$ python -q
>>> import numpy as np
>>> from numpy import linalg as LA
>>> np.set_printoptions(precision=2, suppress=True, linewidth=160)
>>> u = np.array([2, 2, 6, 4, 6, 9]) + 0.5
>>> feats = np.eye(6) - 2 * np.outer(u, u) / (u @ u)
>>> print(feats)
[[ 0.94 -0.06 -0.16 -0.11 -0.16 -0.23]
 [-0.06  0.94 -0.16 -0.11 -0.16 -0.23]
 [-0.16 -0.16  0.59 -0.28 -0.41 -0.6 ]
 [-0.11 -0.11 -0.28  0.8  -0.28 -0.41]
 [-0.16 -0.16 -0.41 -0.28  0.59 -0.6 ]
 [-0.23 -0.23 -0.6  -0.41 -0.6   0.13]]
>>> u = np.array([2, 2, 2, 1, 1, 5])
>>> M2 = feats + np.outer(u, np.eye(6)[0])
>>> print(np.round(LA.det(M2) / LA.det(feats), 2), np.round(1 + LA.solve(feats, u)[0], 2))
1.04 1.04
>>> print(LA.matrix_rank(M2 - feats))
1
>>> M2 = feats / np.sqrt((feats ** 2).mean(axis=1, keepdims=True))
>>> print(LA.matrix_rank(M2) == LA.matrix_rank(feats))
True
>>> x0 = np.array([2, 0, 0, 0, 0, 0])
>>> target = feats @ x0
>>> print(target)
[ 1.88 -0.12 -0.31 -0.22 -0.31 -0.46]
>>> print(np.round(LA.solve(feats.T, feats[3]), 2) + 0)
[0. 0. 0. 1. 0. 0.]
>>> print(np.round(LA.solve(feats, 3 * target), 2) + 0)
[6. 0. 0. 0. 0. 0.]
>>> print(np.round(LA.solve(feats, target), 2) + 0)
[2. 0. 0. 0. 0. 0.]
>>> Q, V = LA.qr(feats[:, :3])[0], LA.qr(feats[:, 3:])[0]
>>> sv = LA.svd(Q.T @ V, compute_uv=False)
>>> print(np.degrees(np.arccos(sv.clip(0, 1))))
[90. 90. 90.]
>>> print(sv.round(2) + 0)
[0. 0. 0.]
>>> print(np.round(LA.norm(Q @ Q.T - V @ V.T, 2), 2))
1.0
>>> print((sv > 0.9).sum())
0
>>> J = np.load("m.npy")
>>> print(J)
[[ 21   5   7  -1   1   7  10   7]
 [  5  17   9  -6   7   2  -7  -7]
 [  7   9  19   4  -4  -2  -2  -6]
 [ -1  -6   4  22  -9  -3   2  11]
 [  1   7  -4  -9  18  11 -10  -3]
 [  7   2  -2  -3  11  20  -7   1]
 [ 10  -7  -2   2 -10  -7  24   9]
 [  7  -7  -6  11  -3   1   9  17]]
>>> # symmetric
>>> x0 = np.ones(8)
>>> for _ in range(5):
...     x0 = J @ x0
...     x0 /= LA.norm(x0)
...     print(round(x0 @ J @ x0, 2))
... 
33.93
35.05
36.27
38.21
41.14
>>> print(x0)
[ 0.65 -0.01  0.19  0.25 -0.16  0.12  0.52  0.42]
>>> print(round(float(LA.eigvalsh(J)[-1]), 2))
51.99
>>> x0 = np.array([3, 6, 5, 7, 4, 3, 1, 3])
>>> target = J @ x0
>>> print(target)
[177 126 156 125  48 102 -18  77]
>>> print(LA.solve(J, target))
[3. 6. 5. 7. 4. 3. 1. 3.]
>>> print(LA.solve(J, target + J[:, 6]))
[3. 6. 5. 7. 4. 3. 2. 3.]
>>> m1 = np.loadtxt("x.csv", delimiter=",")
>>> print(m1)
[[ 0.51  0.   -2.13 -2.12  0.29  0.7 ]
 [-1.23  0.88  1.43  1.02 -1.63 -1.68]
 [ 0.9   1.39 -0.49 -2.6   0.12 -0.75]
 [-1.75  0.51  0.46 -0.06 -0.29 -0.5 ]
 [ 3.68  1.18 -2.04 -3.6  -0.32 -0.55]]
>>> # null space of dimension 2
>>> w1 = np.array([[-3, -1, -3, -3],
...     [2, 2, -2, -3],
...     [-3, 0, 3, -2],
...     [-3, 3, -3, 0],
...     [0, -3, 0, 1],
...     [3, -3, 2, -1]])
>>> c = np.array([0, 1, 0, 1])
>>> act = np.maximum(m1 @ w1 + c, 0)
>>> print((act > 0).mean(axis=0))
[0.8 0.4 0.2 0.4]
>>> print((act > 0).astype(int))
[[1 0 0 1]
 [0 1 0 0]
 [1 0 0 0]
 [1 1 1 1]
 [1 0 0 0]]
>>> print(LA.matrix_rank(act))
4
>>> Z = np.array([[-3, -2], [-2, 1], [1, -1], [2, -2]])
>>> print(act @ Z)
[[-33.32 -33.28]
 [-33.96  16.98]
 [-21.3  -14.2 ]
 [ -9.82 -13.99]
 [-19.77 -13.18]]
>>> arr = np.load("block12.npy")
>>> print(arr)
[[ 0.    0.    0.21  0.84  1.75 -1.31 -2.99  1.22]
 [-1.77 -0.54  2.91  1.13  0.3  -1.06  1.25  0.23]
 [ 1.24 -0.86 -0.6   2.55  1.76  0.5   0.8  -1.69]
 [ 2.13 -0.6   0.41 -1.48  0.36 -2.77  0.8  -0.58]
 [-1.42 -2.33 -1.71 -0.89  1.4  -0.15  1.06  1.32]
 [-2.13  1.48 -1.17 -0.46  0.73 -1.35 -0.14 -2.31]
 [-0.35 -2.41  0.99 -1.03 -0.52  0.81 -1.71 -2.04]
 [-0.35 -1.08 -1.31  1.8  -2.62 -1.66 -0.35  0.1 ]]
>>> x0 = np.array([-5, 6, 5, 9, -8, 3, 4, 6])
>>> target = arr @ x0
>>> print(target)
[-13.94  31.13 -10.96 -36.93 -22.99 -14.76 -29.55  20.13]
>>> print(LA.solve(arr, -1 * target))
[ 5. -6. -5. -9.  8. -3. -4. -6.]
>>> print(np.round(LA.solve(arr.T, arr[1]), 2) + 0)
[0. 1. 0. 0. 0. 0. 0. 0.]
>>> print(LA.solve(arr, target + arr[:, 4]))
[-5.  6.  5.  9. -7.  3.  4.  6.]
>>> print(LA.solve(arr, target))
[-5.  6.  5.  9. -8.  3.  4.  6.]
